$ ipython --no-banner

In [1]: import numpy as np

In [2]: import numpy.linalg as la

In [3]: np.set_printoptions(precision=1, suppress=True, linewidth=120)

In [4]: f = np.array([0, -1, -2, -1, -3, 3, -1, 3, 2])

In [5]: X = 3 * np.eye(9) + np.outer(f, f)

In [6]: X
Out[6]: 
array([[ 3.,  0.,  0.,  0.,  0.,  0.,  0.,  0.,  0.],
       [ 0.,  4.,  2.,  1.,  3., -3.,  1., -3., -2.],
       [ 0.,  2.,  7.,  2.,  6., -6.,  2., -6., -4.],
       [ 0.,  1.,  2.,  4.,  3., -3.,  1., -3., -2.],
       [ 0.,  3.,  6.,  3., 12., -9.,  3., -9., -6.],
       [ 0., -3., -6., -3., -9., 12., -3.,  9.,  6.],
       [ 0.,  1.,  2.,  1.,  3., -3.,  4., -3., -2.],
       [ 0., -3., -6., -3., -9.,  9., -3., 12.,  6.],
       [ 0., -2., -4., -2., -6.,  6., -2.,  6.,  7.]])

In [7]: U, sig, vt = la.svd(X)

In [8]: np.argmax(sig[:-1] / (sig[1:] + 1e-6)) + 1
Out[8]: np.int64(1)

In [9]: B = U[:, :1] @ np.diag(sig[:1]) @ vt[:1]

In [10]: B
Out[10]: 
array([[ 0. ,  0. ,  0. ,  0. ,  0. ,  0. ,  0. ,  0. ,  0. ],
       [ 0. ,  1.1,  2.2,  1.1,  3.2, -3.2,  1.1, -3.2, -2.2],
       [ 0. ,  2.2,  4.3,  2.2,  6.5, -6.5,  2.2, -6.5, -4.3],
       [ 0. ,  1.1,  2.2,  1.1,  3.2, -3.2,  1.1, -3.2, -2.2],
       [ 0. ,  3.2,  6.5,  3.2,  9.7, -9.7,  3.2, -9.7, -6.5],
       [ 0. , -3.2, -6.5, -3.2, -9.7,  9.7, -3.2,  9.7,  6.5],
       [ 0. ,  1.1,  2.2,  1.1,  3.2, -3.2,  1.1, -3.2, -2.2],
       [ 0. , -3.2, -6.5, -3.2, -9.7,  9.7, -3.2,  9.7,  6.5],
       [ 0. , -2.2, -4.3, -2.2, -6.5,  6.5, -2.2,  6.5,  4.3]])

In [11]: la.matrix_rank(X, rtol=0.05)
Out[11]: np.int64(9)

In [12]: round(la.norm(X - B, 2), 1), sig[1]
Out[12]: (np.float64(3.0), np.float64(3.0))

In [13]: f, r1 = X[0], X[2]

In [14]: f @ r1
Out[14]: np.float64(0.0)

In [15]: f @ f
Out[15]: np.float64(9.0)

In [16]: p = (f @ r1) / (f @ f) * f

In [17]: np.outer(f, r1)
Out[17]: 
array([[  0.,   6.,  21.,   6.,  18., -18.,   6., -18., -12.],
       [  0.,   0.,   0.,   0.,   0.,  -0.,   0.,  -0.,  -0.],
       [  0.,   0.,   0.,   0.,   0.,  -0.,   0.,  -0.,  -0.],
       [  0.,   0.,   0.,   0.,   0.,  -0.,   0.,  -0.,  -0.],
       [  0.,   0.,   0.,   0.,   0.,  -0.,   0.,  -0.,  -0.],
       [  0.,   0.,   0.,   0.,   0.,  -0.,   0.,  -0.,  -0.],
       [  0.,   0.,   0.,   0.,   0.,  -0.,   0.,  -0.,  -0.],
       [  0.,   0.,   0.,   0.,   0.,  -0.,   0.,  -0.,  -0.],
       [  0.,   0.,   0.,   0.,   0.,  -0.,   0.,  -0.,  -0.]])

In [18]: p
Out[18]: array([0., 0., 0., 0., 0., 0., 0., 0., 0.])

In [19]: feats = np.loadtxt("a.csv", delimiter=",")

In [20]: feats
Out[20]: 
array([[-1.,  2., -9.,  7.,  1., -5., -4.,  5., -2.,  5., -5., -4.],
       [ 2., -1.,  2., -9.,  7.,  1., -5., -4.,  5., -2.,  5., -5.],
       [-9.,  2., -1.,  2., -9.,  7.,  1., -5., -4.,  5., -2.,  5.],
       [ 7., -9.,  2., -1.,  2., -9.,  7.,  1., -5., -4.,  5., -2.],
       [ 1.,  7., -9.,  2., -1.,  2., -9.,  7.,  1., -5., -4.,  5.],
       [-5.,  1.,  7., -9.,  2., -1.,  2., -9.,  7.,  1., -5., -4.],
       [-4., -5.,  1.,  7., -9.,  2., -1.,  2., -9.,  7.,  1., -5.],
       [ 5., -4., -5.,  1.,  7., -9.,  2., -1.,  2., -9.,  7.,  1.],
       [-2.,  5., -4., -5.,  1.,  7., -9.,  2., -1.,  2., -9.,  7.],
       [ 5., -2.,  5., -4., -5.,  1.,  7., -9.,  2., -1.,  2., -9.],
       [-5.,  5., -2.,  5., -4., -5.,  1.,  7., -9.,  2., -1.,  2.],
       [-4., -5.,  5., -2.,  5., -4., -5.,  1.,  7., -9.,  2., -1.]])

In [21]: # symmetric, so the eigenvalues are real

In [22]: np.all(la.eigvalsh(feats) > 0)
Out[22]: np.False_

In [23]: round(float(la.eigvalsh(feats).min()), 1)
Out[23]: -36.4

In [24]: vals, evecs = la.eigh(feats)

In [25]: x0 = np.array([2, 3, 2, 0, 2, 0, 0, 3, 2, 3, 0, 0])

In [26]: np.round(x0 @ feats @ x0 / (x0 @ x0), 1), round(vals[0], 1), np.round(vals[-1], 1)
Out[26]: (np.float64(-2.4), np.float64(-36.4), np.float64(28.3))
